% python3 -q
>>> import numpy as np
>>> np.set_printoptions(precision=1, suppress=True, linewidth=200)
>>> M = np.load("arr.npy")
>>> M
array([[  5,   5,   2],
       [  0,  -4,   0],
       [  2,  -1,   1],
       [  4,   5,   2],
       [  0,   3,  -3],
       [ -2,  -1,  -3],
       [ -4,   0,   2],
       [  5, -15,   2]])
>>> def softmax(z):
...     e = np.exp(z - z.max(axis=-1, keepdims=True))
...     return e / e.sum(axis=-1, keepdims=True)
... 
>>> np.round(softmax(M[0] + -2), 1) + 0
array([0.5, 0.5, 0. ])
>>> softmax(M).sum(axis=1)
array([1., 1., 1., 1., 1., 1., 1., 1.])
>>> np.round(softmax(10 * M[0]), 1) + 0
array([0.5, 0.5, 0. ])
>>> S = M @ M.T / np.sqrt(3)
>>> softmax(S).round(6).argmax(axis=1)
array([0, 7, 7, 0, 4, 5, 6, 7])
>>> np.round(softmax(S), 1) + 0
array([[0.9, 0. , 0. , 0.1, 0. , 0. , 0. , 0. ],
       [0. , 0. , 0. , 0. , 0. , 0. , 0. , 1. ],
       [0. , 0. , 0. , 0. , 0. , 0. , 0. , 1. ],
       [0.9, 0. , 0. , 0.1, 0. , 0. , 0. , 0. ],
       [0. , 0. , 0. , 0. , 1. , 0. , 0. , 0. ],
       [0. , 0. , 0. , 0. , 0. , 1. , 0. , 0. ],
       [0. , 0. , 0. , 0. , 0. , 0. , 1. , 0. ],
       [0. , 0. , 0. , 0. , 0. , 0. , 0. , 1. ]])
>>> left, sig, VT = np.linalg.svd(M, full_matrices=False)
>>> np.round(left.T @ M @ VT.T, 1) + 0
array([[17.5,  0. ,  0. ],
       [ 0. ,  9.8,  0. ],
       [ 0. ,  0. ,  4.8]])
>>> np.allclose(left * sig @ VT, M)
True
>>> np.cumsum(sig ** 2) / np.sum(sig ** 2)
array([0.7, 0.9, 1. ])
>>> left.shape, sig.shape, VT.shape
((8, 3), (3,), (3, 3))
>>> sig
array([17.5,  9.8,  4.8])
>>> hat = M @ np.linalg.solve(M.T @ M, M.T)
>>> hat.round(1) + 0
array([[ 0.4, -0.1,  0.1,  0.4,  0. , -0.2, -0.2,  0. ],
       [-0.1,  0.1,  0. , -0.1,  0. ,  0. ,  0. ,  0.2],
       [ 0.1,  0. ,  0.1,  0.1,  0. , -0.1,  0. ,  0.1],
       [ 0.4, -0.1,  0.1,  0.3,  0. , -0.2, -0.1, -0.1],
       [ 0. ,  0. ,  0. ,  0. ,  0.4,  0.3, -0.4, -0.1],
       [-0.2,  0. , -0.1, -0.2,  0.3,  0.3, -0.2,  0. ],
       [-0.2,  0. ,  0. , -0.1, -0.4, -0.2,  0.6, -0.1],
       [ 0. ,  0.2,  0.1, -0.1, -0.1,  0. , -0.1,  0.9]])
>>> np.round(np.linalg.eigvalsh(hat), 1) + 0
array([0., 0., 0., 0., 0., 1., 1., 1.])
>>> np.diag(hat)
array([0.4, 0.1, 0.1, 0.3, 0.4, 0.3, 0.6, 0.9])
>>> np.round((np.eye(8) - hat) @ M, 1) + 0
array([[0., 0., 0.],
       [0., 0., 0.],
       [0., 0., 0.],
       [0., 0., 0.],
       [0., 0., 0.],
       [0., 0., 0.],
       [0., 0., 0.],
       [0., 0., 0.]])
>>> np.linalg.matrix_rank(np.eye(8) - hat)
np.int64(5)
>>> T = np.stack([hat, -1 * hat, hat[::-1]])
>>> np.linalg.matrix_rank(T)
array([3, 3, 3])
>>> np.linalg.norm(T, axis=(1, 2))
array([1.7, 1.7, 1.7])
>>> (T @ hat.T).shape
(3, 8, 8)
>>> np.round(np.linalg.det(T), 1) + 0
array([0., 0., 0.])
>>> np.round(T.sum(axis=0), 1) + 0
array([[ 0. ,  0.2,  0.1, -0.1, -0.1,  0. , -0.1,  0.9],
       [-0.2,  0. ,  0. , -0.1, -0.4, -0.2,  0.6, -0.1],
       [-0.2,  0. , -0.1, -0.2,  0.3,  0.3, -0.2,  0. ],
       [ 0. ,  0. ,  0. ,  0. ,  0.4,  0.3, -0.4, -0.1],
       [ 0.4, -0.1,  0.1,  0.3,  0. , -0.2, -0.1, -0.1],
       [ 0.1,  0. ,  0.1,  0.1,  0. , -0.1,  0. ,  0.1],
       [-0.1,  0.1,  0. , -0.1,  0. ,  0. ,  0. ,  0.2],
       [ 0.4, -0.1,  0.1,  0.4,  0. , -0.2, -0.2,  0. ]])
>>> np.einsum("bij,cij->bc", T, T)
array([[ 3. , -3. , -0.3],
       [-3. ,  3. ,  0.3],
       [-0.3,  0.3,  3. ]])
>>> np.abs(M).max()
np.int64(15)
>>> M - M[0]
array([[  0,   0,   0],
       [ -5,  -9,  -2],
       [ -3,  -6,  -1],
       [ -1,   0,   0],
       [ -5,  -2,  -5],
       [ -7,  -6,  -5],
       [ -9,  -5,   0],
       [  0, -20,   0]])
>>> np.linalg.matrix_rank(M)
np.int64(3)
>>> np.round(np.linalg.norm(M), 1)
np.float64(20.7)
>>> M.mean(axis=0)
array([ 1.2, -1. ,  0.4])
>>> np.unravel_index(np.abs(M).argmax(), M.shape)
(np.int64(7), np.int64(1))
>>> A = np.array([[2, 1, 2, 1], [3, 1, 3, 1], [2, 1, 2, 1], [3, 1, 3, 1]])
>>> r = np.linalg.matrix_rank(A)
>>> r
np.int64(2)
>>> ns = np.linalg.svd(A)[2][r:].T
>>> np.allclose(A @ ns, 0)
True
>>> [int(np.linalg.matrix_rank(A[:i])) for i in range(1, len(A) + 1)]
[1, 2, 2, 2]
>>> [int(np.linalg.matrix_rank(np.delete(A, i, axis=0))) for i in range(4)]
[2, 2, 2, 2]
>>> np.round(ns @ ns.T, 1) + 0
array([[ 0.5,  0. , -0.5,  0. ],
       [ 0. ,  0.5,  0. , -0.5],
       [-0.5,  0. ,  0.5,  0. ],
       [ 0. , -0.5,  0. ,  0.5]])
>>> rng = np.random.default_rng(7307)
>>> E = np.triu(rng.random((10, 10)) < 0.2, 1).astype(int)
>>> E = E + E.T
>>> E
array([[0, 0, 1, 1, 0, 0, 0, 1, 0, 0],
       [0, 0, 0, 0, 0, 0, 0, 0, 1, 0],
       [1, 0, 0, 0, 0, 0, 0, 0, 0, 0],
       [1, 0, 0, 0, 0, 0, 0, 1, 0, 0],
       [0, 0, 0, 0, 0, 1, 0, 0, 0, 0],
       [0, 0, 0, 0, 1, 0, 0, 0, 0, 0],
       [0, 0, 0, 0, 0, 0, 0, 0, 1, 1],
       [1, 0, 0, 1, 0, 0, 0, 0, 0, 0],
       [0, 1, 0, 0, 0, 0, 1, 0, 0, 0],
       [0, 0, 0, 0, 0, 0, 1, 0, 0, 0]])
>>> x0 = np.array([1, 3, 1, 3, 0, 1, 0, 3, 0, 1])
>>> h1 = np.maximum(E @ x0, 0)
>>> h1
array([7, 0, 1, 4, 1, 0, 1, 4, 3, 0])
>>> u = np.array([1, 1, 2])
>>> np.array([np.convolve(row, u, "same") for row in E])
array([[0, 1, 2, 3, 2, 0, 1, 1, 2, 0],
       [0, 0, 0, 0, 0, 0, 0, 1, 1, 2],
       [1, 2, 0, 0, 0, 0, 0, 0, 0, 0],
       [1, 2, 0, 0, 0, 0, 1, 1, 2, 0],
       [0, 0, 0, 0, 1, 1, 2, 0, 0, 0],
       [0, 0, 0, 1, 1, 2, 0, 0, 0, 0],
       [0, 0, 0, 0, 0, 0, 0, 1, 2, 3],
       [1, 2, 1, 1, 2, 0, 0, 0, 0, 0],
       [1, 1, 2, 0, 0, 1, 1, 2, 0, 0],
       [0, 0, 0, 0, 0, 1, 1, 2, 0, 0]])
>>> np.linalg.matrix_power(E, 3)
array([[2, 0, 3, 4, 0, 0, 0, 4, 0, 0],
       [0, 0, 0, 0, 0, 0, 0, 0, 2, 1],
       [3, 0, 0, 1, 0, 0, 0, 1, 0, 0],
       [4, 0, 1, 2, 0, 0, 0, 3, 0, 0],
       [0, 0, 0, 0, 0, 1, 0, 0, 0, 0],
       [0, 0, 0, 0, 1, 0, 0, 0, 0, 0],
       [0, 0, 0, 0, 0, 0, 0, 0, 3, 2],
       [4, 0, 1, 3, 0, 0, 0, 2, 0, 0],
       [0, 2, 0, 0, 0, 0, 3, 0, 0, 0],
       [0, 1, 0, 0, 0, 0, 2, 0, 0, 0]])
>>> np.sort(np.abs(np.linalg.eigvals(E)))
array([0.3, 0.6, 0.6, 1. , 1. , 1. , 1.5, 1.6, 1.6, 2.2])
>>> E @ E
array([[3, 0, 0, 1, 0, 0, 0, 1, 0, 0],
       [0, 1, 0, 0, 0, 0, 1, 0, 0, 0],
       [0, 0, 1, 1, 0, 0, 0, 1, 0, 0],
       [1, 0, 1, 2, 0, 0, 0, 1, 0, 0],
       [0, 0, 0, 0, 1, 0, 0, 0, 0, 0],
       [0, 0, 0, 0, 0, 1, 0, 0, 0, 0],
       [0, 1, 0, 0, 0, 0, 2, 0, 0, 0],
       [1, 0, 1, 1, 0, 0, 0, 2, 0, 0],
       [0, 0, 0, 0, 0, 0, 0, 0, 2, 1],
       [0, 0, 0, 0, 0, 0, 0, 0, 1, 1]])
>>> np.allclose(E, E.T)
True
>>> other = E / np.sqrt((E ** 2).mean(axis=1, keepdims=True))
>>> np.linalg.norm(other, axis=1)
array([3.2, 3.2, 3.2, 3.2, 3.2, 3.2, 3.2, 3.2, 3.2, 3.2])
>>> E - E.mean(axis=1, keepdims=True)
array([[-0.3, -0.3,  0.7,  0.7, -0.3, -0.3, -0.3,  0.7, -0.3, -0.3],
       [-0.1, -0.1, -0.1, -0.1, -0.1, -0.1, -0.1, -0.1,  0.9, -0.1],
       [ 0.9, -0.1, -0.1, -0.1, -0.1, -0.1, -0.1, -0.1, -0.1, -0.1],
       [ 0.8, -0.2, -0.2, -0.2, -0.2, -0.2, -0.2,  0.8, -0.2, -0.2],
       [-0.1, -0.1, -0.1, -0.1, -0.1,  0.9, -0.1, -0.1, -0.1, -0.1],
       [-0.1, -0.1, -0.1, -0.1,  0.9, -0.1, -0.1, -0.1, -0.1, -0.1],
       [-0.2, -0.2, -0.2, -0.2, -0.2, -0.2, -0.2, -0.2,  0.8,  0.8],
       [ 0.8, -0.2, -0.2,  0.8, -0.2, -0.2, -0.2, -0.2, -0.2, -0.2],
       [-0.2,  0.8, -0.2, -0.2, -0.2, -0.2,  0.8, -0.2, -0.2, -0.2],
       [-0.1, -0.1, -0.1, -0.1, -0.1, -0.1,  0.9, -0.1, -0.1, -0.1]])
>>> np.round(np.linalg.norm(E, "nuc"), 1)
np.float64(11.4)
>>> np.linalg.norm(E, axis=0)
array([1.7, 1. , 1. , 1.4, 1. , 1. , 1.4, 1.4, 1.4, 1. ])
>>> np.linalg.norm(E, axis=1)
array([1.7, 1. , 1. , 1.4, 1. , 1. , 1.4, 1.4, 1.4, 1. ])
>>> E[6] @ E[7]
np.int64(0)
>>> J = np.load("m.npy")
>>> J
array([[ -9,   8,   6,   4,   9,   6,   8,   9,   6],
       [  4, -13,   8,   5,   9,   6,   1,   0,   5],
       [  2,   3,  24,   9,   2,   0,   0,   0,   1],
       [  9,   7,   2, -30,   8,   1,   7,   0,   2],
       [  7,   3,   8,   1,  -3,   9,   4,   7,   7],
       [  9,   3,   0,   4,   8, -28,   9,   3,   0],
       [  9,   0,   0,   8,   2,   2,  24,   4,   7],
       [  9,   1,   4,   2,   5,   3,   5, -25,   4],
       [  4,   5,   6,   3,   2,   6,   8,   6,  36]])
>>> G = J.T @ J
>>> np.diag(G)
array([ 490,  335,  796, 1116,  336,  987,  876,  816, 1476])
>>> np.trace(G), (J ** 2).sum()
(np.int64(7228), np.int64(7228))
>>> arr = np.array([[1, -1, 1], [1, 0, 0], [1, 1, 1], [1, 2, 4], [1, 3, 9]])
>>> other = np.c_[arr[:, :2] @ np.array([[1, 1], [3, 2]]), np.array([-6, -1, 3, -6, -6])]
>>> other
array([[-2, -1, -6],
       [ 1,  1, -1],
       [ 4,  3,  3],
       [ 7,  5, -6],
       [10,  7, -6]])
>>> np.linalg.norm(np.linalg.qr(arr)[0].T @ other, axis=0) ** 2 / ((other ** 2).sum(axis=0) + 1e-12)
array([1. , 1. , 0.8])
>>> np.round(np.linalg.norm(other - arr @ np.linalg.lstsq(arr, other)[0], axis=0), 1) + 0
array([0. , 0. , 5.1])
